$ python -q
>>> import numpy as np
>>> from numpy import linalg as LA
>>> np.set_printoptions(suppress=True, linewidth=100)
>>> J = np.load("dump.npy")
>>> print(J)
[[ 2  2  1  0  0]
 [ 2  2  2  1  0]
 [ 2  2  3  3  2]
 [ 2  2  5  4  3]
 [ 2  2  5  4  3]
 [ 4  2  6  4  5]
 [ 4  2  6  5  5]
 [ 5  3  6  5  5]
 [ 5  3  8  7  5]
 [ 6  3  9  7  7]
 [ 7  5 11  8  7]
 [ 7  6 11  8  7]
 [ 9  7 13  9  7]
 [10  9 14  9  8]
 [11  9 14  9  9]
 [13 10 14 10 11]
 [15 12 14 10 11]
 [16 14 16 10 13]
 [16 14 17 11 15]
 [18 15 18 12 17]
 [20 17 18 12 17]
 [22 19 20 12 19]
 [23 21 22 14 21]
 [24 23 24 15 22]
 [24 23 24 16 23]
 [24 25 26 17 24]
 [26 27 28 17 26]
 [27 27 28 18 26]
 [29 28 28 18 28]
 [31 28 29 20 28]
 [32 29 30 22 28]]
>>> # row 4 repeats row 3
>>> Xs = J - J.mean(axis=0)
>>> vecs = LA.svd(Xs)[2][:1]
>>> A2 = Xs - Xs @ vecs.T @ vecs
>>> print(np.round(np.diag(vecs.T @ vecs), 1))
[0.3 0.2 0.2 0.1 0.2]
>>> print(np.round(A2.std(axis=0), 1))
[0.9 1.  1.  1.  0.8]
>>> print(LA.norm(A2, axis=1).round(6).argmax())
0
>>> print(round(LA.norm(A2) / LA.norm(Xs), 1))
0.1
>>> A2 = np.array([[0, 0, 1], [3, 1, 3], [1, 2, 1]])
>>> K = np.triu(A2, 1)
>>> print(K)
[[0 0 1]
 [0 0 3]
 [0 0 0]]
>>> rk = LA.matrix_rank(K)
>>> print(rk)
1
>>> null = LA.svd(K)[2][rk:].T
>>> print(LA.matrix_rank(K.T @ K), LA.matrix_rank(K @ K.T))
1 1
>>> print(null.shape)
(3, 2)
>>> print([int(LA.matrix_rank(K[:, :j + 1])) for j in range(3)])
[0, 0, 1]
>>> print(np.allclose(K @ null, 0))
True
>>> print(K @ null)
[[0. 0.]
 [0. 0.]
 [0. 0.]]
>>> print(np.round(LA.pinv(K), 1))
[[0.  0.  0. ]
 [0.  0.  0. ]
 [0.1 0.3 0. ]]
>>> print(np.round(LA.norm(K, axis=0), 1))
[0.  0.  3.2]
>>> print(K.T @ K)
[[ 0  0  0]
 [ 0  0  0]
 [ 0  0 10]]
